$ python -q
>>> import numpy as np
>>> np.set_printoptions(precision=3, suppress=True, linewidth=160, floatmode="fixed")
>>> arr = np.array([[1, 0, 1, 1, 1], [1, 0, 1, -2, 1], [6, 0, 6, -9, 6]])
>>> print(np.linalg.lstsq(arr[:-1].T, arr[-1])[2])
2
>>> print(np.allclose(arr[:-1].T @ np.linalg.lstsq(arr[:-1].T, arr[-1])[0], arr[-1]))
True
>>> print(arr @ np.linalg.pinv(arr) @ arr)
[[ 1.000  0.000  1.000  1.000  1.000]
 [ 1.000  0.000  1.000 -2.000  1.000]
 [ 6.000  0.000  6.000 -9.000  6.000]]
>>> print(np.unique(arr.round(6), axis=0).shape)
(3, 5)
>>> U, sigma, Vh = np.linalg.svd(arr)
>>> vecs = Vh[:(sigma > 1e-8).sum()]
>>> rng = np.random.default_rng(71)
>>> x = arr[0] + -3 * arr[2] + rng.integers(2) * np.eye(5)[2]
>>> print(x)
[-17.000   0.000 -16.000  28.000 -17.000]
>>> print(round(np.linalg.norm(x - vecs.T @ vecs @ x), 3))
0.816
>>> print(np.allclose(vecs.T @ vecs @ x, x))
False
>>> rk = np.linalg.matrix_rank(arr)
>>> print(rk)
2
>>> ns = np.linalg.svd(arr)[2][rk:].T
>>> print(np.round(arr @ ns, 3) + 0)
[[0.000 0.000 0.000]
 [0.000 0.000 0.000]
 [0.000 0.000 0.000]]
>>> print([int(np.linalg.matrix_rank(np.delete(arr, i, axis=0))) for i in range(3)])
[2, 2, 2]
>>> print(np.round(ns @ ns.T, 3) + 0)
[[ 0.667  0.000 -0.333  0.000 -0.333]
 [ 0.000  1.000  0.000  0.000  0.000]
 [-0.333  0.000  0.667  0.000 -0.333]
 [ 0.000  0.000  0.000  0.000  0.000]
 [-0.333  0.000 -0.333  0.000  0.667]]
>>> C2 = arr.T @ arr
>>> print(np.round(np.linalg.svd(arr, compute_uv=False) ** 2, 3) + 0)
[196.286   3.714   0.000]
>>> print(np.round(np.linalg.eigvalsh(C2)[::-1], 3) + 0)
[196.286   3.714   0.000   0.000   0.000]
>>> print(np.allclose(C2, C2.T))
True
>>> print((arr @ arr.T).shape)
(3, 3)
>>> T = np.stack([arr, 3 * arr, arr[::-1]])
>>> print(np.linalg.norm(T, axis=(1, 2)))
[14.142 42.426 14.142]
>>> print(T.shape)
(3, 3, 5)
>>> print(np.linalg.matrix_rank(T))
[2 2 2]
>>> print(T.sum(axis=0))
[[ 10   0  10  -5  10]
 [  5   0   5 -10   5]
 [ 25   0  25 -35  25]]
>>> print(np.linalg.matrix_rank(T.reshape(3, -1)))
2
>>> other = np.array([[1, 1, 0, 3, 0, 3]])
>>> mat = other.T @ other
>>> print(mat)
[[1 1 0 3 0 3]
 [1 1 0 3 0 3]
 [0 0 0 0 0 0]
 [3 3 0 9 0 9]
 [0 0 0 0 0 0]
 [3 3 0 9 0 9]]
>>> print(mat[2] @ mat[3])
0
>>> print(round(float(np.linalg.norm(mat[2] - mat[3])), 3))
13.416
>>> print(np.linalg.norm(mat, axis=0))
[ 4.472  4.472  0.000 13.416  0.000 13.416]
>>> print(round(float(np.linalg.norm(mat) ** 2 / np.linalg.norm(mat, 2) ** 2), 3))
1.0
>>> print(np.linalg.norm(mat, axis=1))
[ 4.472  4.472  0.000 13.416  0.000 13.416]
>>> print(np.round(np.linalg.norm(mat, 2), 3))
20.0
>>> print([round(float(x), 3) for x in np.linalg.svd(mat, compute_uv=False)[:3]])
[20.0, 0.0, 0.0]
>>> print(np.linalg.matrix_rank(mat, rtol=0.1))
1
>>> print(np.round(np.linalg.norm(mat, 2) / np.linalg.norm(mat), 3))
1.0
>>> print(np.argsort(-np.linalg.norm(mat, axis=0).round(6), kind="stable")[:3])
[3 5 0]
>>> rk = np.linalg.matrix_rank(mat)
>>> print(rk)
1
>>> ns = np.linalg.svd(mat)[2][rk:].T
>>> print(np.round(ns @ ns.T, 3) + 0)
[[ 0.950 -0.050  0.000 -0.150  0.000 -0.150]
 [-0.050  0.950  0.000 -0.150  0.000 -0.150]
 [ 0.000  0.000  1.000  0.000  0.000  0.000]
 [-0.150 -0.150  0.000  0.550  0.000 -0.450]
 [ 0.000  0.000  0.000  0.000  1.000  0.000]
 [-0.150 -0.150  0.000 -0.450  0.000  0.550]]
>>> print(ns.shape)
(6, 5)
>>> w, vecs = np.linalg.eigvalsh(mat)
Traceback (most recent call last):
  File "<python-input-49>", line 1, in <module>
    w, vecs = np.linalg.eigvalsh(mat)
    ^^^^^^^
ValueError: too many values to unpack (expected 2)
>>> w, vecs = np.linalg.eigh(mat)
>>> print(np.round(np.linalg.eigvalsh(mat @ mat), 3) + 0)
[  0.000   0.000   0.000   0.000   0.000 400.000]
>>> print((w > 1e-8).sum(), (w < -1e-8).sum())
1 0
>>> print(np.round(vecs.T @ mat @ vecs, 3) + 0)
[[ 0.000  0.000  0.000  0.000  0.000  0.000]
 [ 0.000  0.000  0.000  0.000  0.000  0.000]
 [ 0.000  0.000  0.000  0.000  0.000  0.000]
 [ 0.000  0.000  0.000  0.000  0.000  0.000]
 [ 0.000  0.000  0.000  0.000  0.000  0.000]
 [ 0.000  0.000  0.000  0.000  0.000 20.000]]
>>> print(np.abs(vecs[:, -1]))
[0.224 0.224 0.000 0.671 0.000 0.671]
>>> print(np.unique(w.round(6) + 0, return_counts=True)[1])
[5 1]
>>> J = np.loadtxt("block13.csv", delimiter=",")
>>> print(J)
[[ 1.846 -2.404  1.067  1.194  1.508]
 [-1.425  2.666 -1.948 -1.862 -3.564]
 [-1.196  2.594 -1.737 -1.809 -2.546]
 [ 2.190 -3.240  2.042  2.320  3.652]
 [-2.468  3.866 -2.200 -2.716 -3.532]
 [-2.413  2.299 -1.332 -1.831 -2.417]
 [ 2.095 -2.956  1.933  2.226  3.420]
 [-0.310  0.167 -0.137 -0.266 -0.743]
 [ 1.207 -1.976  1.645  1.050  1.184]
 [ 1.045 -1.281  1.094  0.888  1.804]
 [ 1.019 -2.047  1.478  1.345  2.010]
 [-0.663  0.198  0.069  0.210  0.032]
 [-0.776  1.724 -1.405 -1.590 -1.919]
 [-2.702  3.016 -2.239 -2.191 -2.574]
 [ 2.550 -4.397  2.180  2.843  4.643]
 [ 0.824 -0.625  0.253  0.174  0.822]
 [-0.590  1.361 -1.497 -0.922 -1.012]
 [ 2.789 -5.205  3.388  3.244  5.159]
 [-1.233  1.944 -0.965 -1.279 -1.931]
 [ 3.266 -4.295  3.352  2.922  4.603]]
>>> other = arr[0, 0] * arr[1:] - np.outer(arr[1:, 0], arr[0])
>>> print(other)
[[  0   0   0  -3   0]
 [  0   0   0 -15   0]]
>>> print(arr[:, 0] / arr[0, 0])
[1.000 1.000 6.000]
>>> print(np.linalg.matrix_rank(other), np.linalg.matrix_rank(arr))
1 2
>>> Xs = (J - J.mean(axis=0)) / J.std(axis=0)
>>> print(np.argwhere(np.abs(Xs) > 2))
[]
>>> print(Xs.std(axis=0))
[1.000 1.000 1.000 1.000 1.000]
>>> b = np.linalg.lstsq(np.delete(Xs, 1, axis=1), Xs[:, 1])[0]
>>> print(np.abs(b).argmax())
2
>>> print(b)
[-0.164 -0.157 -0.571 -0.112]
>>> m1 = np.load("m.npy")
>>> print(m1)
[[-4.019 -2.004  3.969  0.023]
 [-0.145  0.028 -0.186 -0.026]
 [ 2.801  2.959  9.154  6.030]
 [ 3.943  3.032  3.993  3.879]
 [ 2.006  1.999  6.051  3.901]]
>>> idx = rng.permutation(4)
>>> other = m1[:, idx] * rng.choice([-1, 1], 4)
>>> print(other)
[[ 3.969  0.023  2.004 -4.019]
 [-0.186 -0.026 -0.028 -0.145]
 [ 9.154  6.030 -2.959  2.801]
 [ 3.993  3.879 -3.032  3.943]
 [ 6.051  3.901 -1.999  2.006]]
>>> U, _, Vh = np.linalg.svd(m1.T @ other)
>>> print(np.round(U @ Vh, 3) + 0)
[[ 0.000  0.000  0.000  1.000]
 [ 0.000  0.000 -1.000  0.000]
 [ 1.000  0.000  0.000  0.000]
 [ 0.000  1.000  0.000  0.000]]
